% ipython --no-banner

In [1]: import numpy as np

In [2]: from numpy import linalg as LA

In [3]: np.set_printoptions(suppress=True, linewidth=200)

In [4]: def rd(a):
   ...:     return np.round(a, 4) + 0
   ...: 

In [5]: mat = np.array([[2.02, 1.0, -1.0, -2.0, -1.0, 1.0],
   ...:     [1.0, 2.02, 1.0, 0.0, 2.0, -1.0],
   ...:     [-1.0, -1.0, -0.98, 0.0, 2.0, 0.0],
   ...:     [-2.0, -1.0, 0.0, 2.02, 0.0, -1.0],
   ...:     [0.0, 2.0, -2.0, 0.0, -0.98, 0.0],
   ...:     [2.0, 1.0, -1.0, -2.0, -1.0, 1.02]])

In [6]: u, v = mat[2], mat[0]

In [7]: u @ u
Out[7]: np.float64(6.9604)

In [8]: p = (u @ v) / (u @ u) * u

In [9]: np.outer(u, v)
Out[9]: 
array([[-2.02  , -1.    ,  1.    ,  2.    ,  1.    , -1.    ],
       [-2.02  , -1.    ,  1.    ,  2.    ,  1.    , -1.    ],
       [-1.9796, -0.98  ,  0.98  ,  1.96  ,  0.98  , -0.98  ],
       [ 0.    ,  0.    , -0.    , -0.    , -0.    ,  0.    ],
       [ 4.04  ,  2.    , -2.    , -4.    , -2.    ,  2.    ],
       [ 0.    ,  0.    , -0.    , -0.    , -0.    ,  0.    ]])

In [10]: rd(LA.norm(u + v) ** 2 + LA.norm(u - v) ** 2)
Out[10]: np.float64(38.0816)

In [11]: LA.matrix_rank(np.outer(u, v))
Out[11]: np.int64(1)

In [12]: rd(v - p)
Out[12]: array([ 1.4396,  0.4196, -1.5688, -2.    ,  0.1609,  1.    ])

In [13]: rd(p)
Out[13]: array([ 0.5804,  0.5804,  0.5688,  0.    , -1.1609,  0.    ])

In [14]: th = np.radians(72)

In [15]: r_ = np.eye(6)

In [16]: r_[3, 3] = r_[0, 0] = np.cos(th)

In [17]: r_[3, 0], r_[0, 3] = -np.sin(th), np.sin(th)

In [18]: rd(r_)
Out[18]: 
array([[ 0.309 ,  0.    ,  0.    ,  0.9511,  0.    ,  0.    ],
       [ 0.    ,  1.    ,  0.    ,  0.    ,  0.    ,  0.    ],
       [ 0.    ,  0.    ,  1.    ,  0.    ,  0.    ,  0.    ],
       [-0.9511,  0.    ,  0.    ,  0.309 ,  0.    ,  0.    ],
       [ 0.    ,  0.    ,  0.    ,  0.    ,  1.    ,  0.    ],
       [ 0.    ,  0.    ,  0.    ,  0.    ,  0.    ,  1.    ]])

In [19]: M2 = mat @ r_.T

In [20]: rd(LA.det(r_)), rd(np.trace(r_))
Out[20]: (np.float64(1.0), np.float64(4.618))

In [21]: rd(LA.svd(mat, compute_uv=False)), rd(LA.svd(M2, compute_uv=False))
Out[21]: 
(array([6.0433, 3.4364, 2.7203, 2.3185, 0.3103, 0.0009]),
 array([6.0433, 3.4364, 2.7203, 2.3185, 0.3103, 0.0009]))

In [22]: rd(M2)
Out[22]: 
array([[-1.2779,  1.    , -1.    , -2.5392, -1.    ,  1.    ],
       [ 0.309 ,  2.02  ,  1.    , -0.9511,  2.    , -1.    ],
       [-0.309 , -1.    , -0.98  ,  0.9511,  2.    ,  0.    ],
       [ 1.3031, -1.    ,  0.    ,  2.5263,  0.    , -1.    ],
       [ 0.    ,  2.    , -2.    ,  0.    , -0.98  ,  0.    ],
       [-1.2841,  1.    , -1.    , -2.5201, -1.    ,  1.02  ]])

In [23]: np.allclose(mat @ mat.T, M2 @ M2.T)
Out[23]: True

In [24]: LA.cond(mat) > 100
Out[24]: np.True_

In [25]: [round(float(x), 4) for x in LA.svd(mat, compute_uv=False)[:3]]
Out[25]: [6.0433, 3.4364, 2.7203]

In [26]: np.argsort(-LA.norm(mat, axis=0).round(6), kind="stable")[:3]
Out[26]: array([0, 1, 3])

In [27]: F = np.array([[1.1, 0.5, 0.4, 0.3, 0.2, -0.7, 1.1, 1.8, -0.6],
    ...:     [0.0, 0.2, -0.4, -0.2, -0.1, -0.2, 0.6, 0.2, 0.7],
    ...:     [0.1, -0.1, -0.6, 0.5, -0.3, 1.1, -0.4, -0.1, 1.1],
    ...:     [-0.5, -0.3, 0.0, -0.2, 0.4, 0.7, 1.6, -1.2, -0.4],
    ...:     [0.1, -0.2, 0.6, 1.1, 0.4, 0.4, -1.4, -2.5, -1.4],
    ...:     [-0.7, -0.1, -1.3, -1.0, -0.7, -1.0, -0.5, -0.2, -2.1],
    ...:     [-0.7, -1.6, -1.0, 1.5, 0.7, -1.3, 0.4, 0.1, 3.0]])

In [28]: F[:, 1] *= 10

In [29]: F
Out[29]: 
array([[  1.1,   5. ,   0.4,   0.3,   0.2,  -0.7,   1.1,   1.8,  -0.6],
       [  0. ,   2. ,  -0.4,  -0.2,  -0.1,  -0.2,   0.6,   0.2,   0.7],
       [  0.1,  -1. ,  -0.6,   0.5,  -0.3,   1.1,  -0.4,  -0.1,   1.1],
       [ -0.5,  -3. ,   0. ,  -0.2,   0.4,   0.7,   1.6,  -1.2,  -0.4],
       [  0.1,  -2. ,   0.6,   1.1,   0.4,   0.4,  -1.4,  -2.5,  -1.4],
       [ -0.7,  -1. ,  -1.3,  -1. ,  -0.7,  -1. ,  -0.5,  -0.2,  -2.1],
       [ -0.7, -16. ,  -1. ,   1.5,   0.7,  -1.3,   0.4,   0.1,   3. ]])

In [30]: # column 1 dominates

In [31]: vec = np.array([5, 1, 2, 2, 3, 5, 1, 0, 5])

In [32]: h = np.maximum(F @ vec, 0)

In [33]: rd(np.tanh(F @ vec))
Out[33]: array([ 1.    ,  0.9985,  1.    , -0.9217, -0.9973, -1.    , -1.    ])

In [34]: np.flatnonzero(h > 1e-9)
Out[34]: array([0, 1, 2])

In [35]: F * (h > 1e-9)[:, None]
Out[35]: 
array([[ 1.1,  5. ,  0.4,  0.3,  0.2, -0.7,  1.1,  1.8, -0.6],
       [ 0. ,  2. , -0.4, -0.2, -0.1, -0.2,  0.6,  0.2,  0.7],
       [ 0.1, -1. , -0.6,  0.5, -0.3,  1.1, -0.4, -0.1,  1.1],
       [-0. , -0. ,  0. , -0. ,  0. ,  0. ,  0. , -0. , -0. ],
       [ 0. , -0. ,  0. ,  0. ,  0. ,  0. , -0. , -0. , -0. ],
       [-0. , -0. , -0. , -0. , -0. , -0. , -0. , -0. , -0. ],
       [-0. , -0. , -0. ,  0. ,  0. , -0. ,  0. ,  0. ,  0. ]])

In [36]: rd(h)
Out[36]: array([7.1, 3.6, 9. , 0. , 0. , 0. , 0. ])

In [37]: rd(F.T @ h)
Out[37]: array([ 8.71, 33.7 , -4.  ,  5.91, -1.64,  4.21,  6.37, 12.6 ,  8.16])

In [38]: rd(np.maximum(F @ vec, 0) - np.maximum(-F @ vec, 0))
Out[38]: array([  7.1,   3.6,   9. ,  -1.6,  -3.3, -27.2,  -7.5])
